$ ipython --no-banner

In [1]: import numpy as np

In [2]: np.set_printoptions(precision=3, suppress=True, linewidth=160, legacy="1.25")

In [3]: feats = np.loadtxt("data.csv", delimiter=",")

In [4]: print(feats)
[[ -1.  -1. -11.  -8.  -3.   3.   7. -11.  -5.   7.  -6.   1.  -5.   1.  -8.   4.]
 [  1.   1.  -9.  -6.  -1.   5.   9.  -9.  -3.   9.  -4.   3.  -3.   3.  -6.   6.]
 [  2.   2.  -8.  -5.   0.   6.  10.  -8.  -2.  10.  -3.   4.  -2.   4.  -5.   7.]
 [  0.   0. -10.  -7.  -2.   4.   8. -10.  -4.   8.  -5.   2.  -4.   2.  -7.   5.]
 [  2.   2.  -8.  -5.   0.   6.  10.  -8.  -2.  10.  -3.   4.  -2.   4.  -5.   7.]
 [  2.   2.  -8.  -5.   0.   6.  10.  -8.  -2.  10.  -3.   4.  -2.   4.  -5.   7.]
 [  0.   0. -10.  -7.  -2.   4.   8. -10.  -4.   8.  -5.   2.  -4.   2.  -7.   5.]
 [  1.   1.  -9.  -6.  -1.   5.   9.  -9.  -3.   9.  -4.   3.  -3.   3.  -6.   6.]]

In [5]: Uu, s, Vh = np.linalg.svd(feats)

In [6]: print(np.argmax(s[:-1] / (s[1:] + 1e-6)) + 1)
2

In [7]: print(s.round(3) + 0)
[64.083 11.889  0.     0.     0.     0.     0.     0.   ]

In [8]: A2 = Uu[:, :2] @ np.diag(s[:2]) @ Vh[:2]

In [9]: print(np.linalg.matrix_rank(feats, rtol=0.05))
2

In [10]: print(np.linalg.matrix_rank(A2))
2

In [11]: print(np.round(np.linalg.norm(feats - A2) / np.linalg.norm(feats), 3))
0.0

In [12]: print(np.linalg.cond(feats) > 100)
True

In [13]: print(np.argsort(-np.linalg.norm(feats, axis=0).round(6), kind="stable")[:3])
[2 7 6]

In [14]: print(np.linalg.matrix_rank(feats, rtol=0.1))
2

In [15]: X = np.diag(np.array([0, 0, 3, 1, 0, 0, 2, 2, 3])) + 4 * np.eye(9, k=1) + 4 * np.eye(9, k=-1)

In [16]: print(X)
[[0. 4. 0. 0. 0. 0. 0. 0. 0.]
 [4. 0. 4. 0. 0. 0. 0. 0. 0.]
 [0. 4. 3. 4. 0. 0. 0. 0. 0.]
 [0. 0. 4. 1. 4. 0. 0. 0. 0.]
 [0. 0. 0. 4. 0. 4. 0. 0. 0.]
 [0. 0. 0. 0. 4. 0. 4. 0. 0.]
 [0. 0. 0. 0. 0. 4. 2. 4. 0.]
 [0. 0. 0. 0. 0. 0. 4. 2. 4.]
 [0. 0. 0. 0. 0. 0. 0. 4. 3.]]

In [17]: r0, r1 = X[7], X[5]

In [18]: print(r0 @ r0)
36.0

In [19]: p = (r0 @ r1) / (r0 @ r0) * r0

In [20]: print(round(np.linalg.norm(r0 + r1) ** 2 + np.linalg.norm(r0 - r1) ** 2, 3))
136.0

In [21]: print(p)
[0.    0.    0.    0.    0.    0.    1.778 0.889 1.778]

In [22]: print(np.linalg.matrix_rank(np.outer(r0, r1)))
1

In [23]: print(r1 - p)
[ 0.     0.     0.     0.     4.     0.     2.222 -0.889 -1.778]

In [24]: A = np.loadtxt("run10.csv", delimiter=",")

In [25]: print(A)
[[-0.126  0.501 -0.156 -0.16  -0.092]
 [-0.283  0.022  0.219  0.647  0.343]
 [-0.031 -0.142 -0.122  0.442 -0.694]
 [-0.283 -0.77  -0.156 -0.212  0.258]
 [-0.818  0.021  0.227 -0.151 -0.353]
 [-0.157  0.219  0.475  0.096  0.348]
 [-0.346  0.295 -0.6   -0.163  0.239]
 [ 0.094  0.008  0.501 -0.508 -0.151]]

In [26]: A2 = np.c_[A[:, :3] @ np.array([[2, 2, 1], [2, 0, 3], [0, 0, 2]]), np.array([2, -1, -4, -5, 2, 5, 2, 2])]

In [27]: print(A2)
[[ 0.75  -0.252  1.065  2.   ]
 [-0.523 -0.566  0.22  -1.   ]
 [-0.348 -0.063 -0.703 -4.   ]
 [-2.106 -0.566 -2.905 -5.   ]
 [-1.594 -1.636 -0.3    2.   ]
 [ 0.123 -0.315  1.449  5.   ]
 [-0.101 -0.692 -0.66   2.   ]
 [ 0.205  0.189  1.122  2.   ]]

In [28]: print(np.round(np.linalg.lstsq(A, A2[:, 0])[0], 3) + 0)
[2. 2. 0. 0. 0.]

In [29]: print(np.linalg.norm(np.linalg.qr(A)[0].T @ A2, axis=0) ** 2 / ((A2 ** 2).sum(axis=0) + 1e-12))
[1.    1.    1.    0.927]

In [30]: hat = A @ np.linalg.solve(A.T @ A, A.T)

In [31]: print(np.diag(hat))
[0.325 0.665 0.713 0.809 0.869 0.429 0.651 0.541]

In [32]: print(np.linalg.matrix_rank(np.eye(8) - hat))
3

In [33]: print(np.trace(hat))
5.0

In [34]: m1 = np.loadtxt("out0.csv", delimiter=",")

In [35]: print(m1)
[[ 0.071 -0.718 -0.28  -0.448 -1.03   0.075]
 [-0.718  0.232 -0.526 -0.719 -0.663 -0.105]
 [-0.28  -0.526 -0.476  0.279  0.029  0.203]
 [-0.448 -0.719  0.279 -0.439  0.673 -0.465]
 [-1.03  -0.663  0.029  0.673  0.063 -1.124]
 [ 0.075 -0.105  0.203 -0.465 -1.124 -0.45 ]]

In [36]: Uu, s, Vh = np.linalg.svd(m1)

In [37]: print(np.argmax(s[:-1] / (s[1:] + 1e-6)) + 1)
5

In [38]: A2 = Uu[:, :5] @ np.diag(s[:5]) @ Vh[:5]

In [39]: print(round(float(np.linalg.norm(m1 - A2, 2)), 3), round(float(s[5]), 3))
0.0 0.0

In [40]: print(A2)
[[ 0.071 -0.718 -0.28  -0.448 -1.03   0.075]
 [-0.718  0.232 -0.526 -0.719 -0.663 -0.105]
 [-0.28  -0.526 -0.476  0.279  0.029  0.203]
 [-0.448 -0.719  0.279 -0.439  0.673 -0.465]
 [-1.03  -0.663  0.029  0.673  0.063 -1.124]
 [ 0.075 -0.105  0.203 -0.465 -1.124 -0.45 ]]

In [41]: print(np.linalg.matrix_rank(m1, rtol=0.05))
5

In [42]: print(np.round(np.trace(np.linalg.pinv(A2) @ A2), 3))
5.0

In [43]: print(np.unique(A2.round(6), axis=0).shape)
(6, 6)

In [44]: print(np.allclose(A2[:-1].T @ np.linalg.lstsq(A2[:-1].T, A2[-1])[0], A2[-1]))
True

In [45]: print(np.abs(np.diag(np.linalg.qr(A2)[1])) > 1e-9)
[ True  True  True  True  True False]

In [46]: F = np.loadtxt("layer1.csv", delimiter=",")

In [47]: print(F)
[[-2. -3. -2. -3. -2. -3.]
 [-2.  1. -2.  1. -2.  1.]
 [-3. -1. -3. -1. -3. -1.]
 [-2. -3. -2. -3. -2. -3.]
 [-2.  1. -2.  1. -2.  1.]
 [-3. -1. -3. -1. -3. -1.]]

In [48]: vec = np.array([2, 9, 2, 9, 4, 4])

In [49]: print(np.einsum("ij,j->i", F, vec))
[-82.   6. -46. -82.   6. -46.]

In [50]: print(np.sign((F @ vec).round(6)))
[-1.  1. -1. -1.  1. -1.]

In [51]: print(F @ np.ones(6))
[-15.  -3. -12. -15.  -3. -12.]

In [52]: print((F * vec).sum(axis=1))
[-82.   6. -46. -82.   6. -46.]

In [53]: print((F @ vec).argmax())
1

In [54]: print(F * vec)
[[ -4. -27.  -4. -27.  -8. -12.]
 [ -4.   9.  -4.   9.  -8.   4.]
 [ -6.  -9.  -6.  -9. -12.  -4.]
 [ -4. -27.  -4. -27.  -8. -12.]
 [ -4.   9.  -4.   9.  -8.   4.]
 [ -6.  -9.  -6.  -9. -12.  -4.]]
